% ipython --no-banner

In [1]: import numpy as np

In [2]: from numpy import linalg as LA

In [3]: np.set_printoptions(precision=2, suppress=True, linewidth=160)

In [4]: def rnd(a):
   ...:     return np.round(a, 2) + 0
   ...: 

In [5]: feats = np.load("w.npy")

In [6]: feats
Out[6]: 
array([[0, 1, 1, 5, 4, 4],
       [0, 0, 0, 5, 4, 2],
       [0, 0, 0, 2, 4, 1],
       [0, 0, 0, 0, 3, 3],
       [0, 0, 0, 0, 0, 4],
       [0, 0, 0, 0, 0, 0]])

In [7]: # column 2 repeats column 1

In [8]: rnd(LA.norm(feats, axis=0))
Out[8]: array([0.  , 1.  , 1.  , 7.35, 7.55, 6.78])

In [9]: rnd(LA.norm(feats, 1)), rnd(LA.norm(feats, np.inf))
Out[9]: (np.float64(15.0), np.float64(15.0))

In [10]: print(rnd(LA.norm(feats, 2)))
11.5

In [11]: print(rnd(LA.norm(feats, axis=1)))
[7.68 6.71 4.58 4.24 4.   0.  ]

In [12]: rnd(LA.norm(feats[5] - feats[2]))
Out[12]: np.float64(4.58)

In [13]: r0 = np.array([-4, 0])

In [14]: print(np.convolve(feats[3], r0))
[  0   0   0   0 -12 -12   0]

In [15]: np.correlate(feats[3], feats[1], "full")
Out[15]: array([ 0,  0,  0,  0,  6, 18, 27, 15,  0,  0,  0])

In [16]: print(np.polyval(r0, feats[3]))
[  0   0   0   0 -12 -12]

In [17]: feats.inv()
Traceback (most recent call last):
  Cell In[17], line 1
    feats.inv()
AttributeError: 'numpy.ndarray' object has no attribute 'inv'


In [18]: print((feats - feats.T) / 2)
[[ 0.   0.5  0.5  2.5  2.   2. ]
 [-0.5  0.   0.   2.5  2.   1. ]
 [-0.5  0.   0.   1.   2.   0.5]
 [-2.5 -2.5 -1.   0.   1.5  1.5]
 [-2.  -2.  -2.  -1.5  0.   2. ]
 [-2.  -1.  -0.5 -1.5 -2.   0. ]]

In [19]: print(feats @ feats)
[[ 0  0  0  7 23 34]
 [ 0  0  0  0 15 31]
 [ 0  0  0  0  6 22]
 [ 0  0  0  0  0 12]
 [ 0  0  0  0  0  0]
 [ 0  0  0  0  0  0]]

In [20]: rnd(np.sort(np.abs(LA.eigvals(feats))))
Out[20]: array([0., 0., 0., 0., 0., 0.])

In [21]: np.allclose(feats, feats.T)
Out[21]: False

In [22]: rnd(np.abs(LA.eigvals(feats)).max())
Out[22]: np.float64(0.0)

In [23]: assert feats == feats.T
Traceback (most recent call last):
  Cell In[23], line 1
    assert feats == feats.T
ValueError: The truth value of an array with more than one element is ambiguous. Use a.any() or a.all()


In [24]: mat = np.loadtxt("test16.csv", delimiter=",")

In [25]: print(rnd(mat))
[[-2.88  1.75 -0.25]
 [-2.86  1.72 -0.28]
 [-3.47  2.93  0.93]
 [-2.23  0.46 -1.54]
 [-2.97  1.93 -0.07]
 [-1.93 -0.13 -2.13]
 [-2.82  1.65 -0.35]
 [-2.9   1.81 -0.19]
 [-5.58  7.16  5.16]
 [-2.8   1.6  -0.4 ]
 [-1.88 -0.25 -2.25]
 [-3.71  3.42  1.42]
 [-2.9   1.79 -0.21]
 [-2.79  1.57 -0.43]
 [-3.03  2.06  0.06]
 [-2.43  0.87 -1.13]
 [-3.4   2.79  0.79]
 [-3.4   2.8   0.8 ]
 [-2.93  1.86 -0.14]
 [-3.11  2.21  0.21]
 [-3.64  3.29  1.29]
 [-2.46  0.92 -1.08]
 [-3.15  2.31  0.31]]

In [26]: # rank 2

In [27]: G = np.cov(mat, rowvar=False)

In [28]: rnd(mat.std(axis=0))
Out[28]: array([0.72, 1.44, 1.44])

In [29]: np.corrcoef(mat[:, 0], mat[:, 1])[0, 1]
Out[29]: np.float64(-1.0)

In [30]: rnd(np.polyfit(mat[:, 0], mat[:, 1], 1))
Out[30]: array([-2., -4.])

In [31]: np.argwhere(np.triu(np.abs(np.corrcoef(mat.T)) > 0.8, 1))
Out[31]: 
array([[0, 1],
       [0, 2],
       [1, 2]])
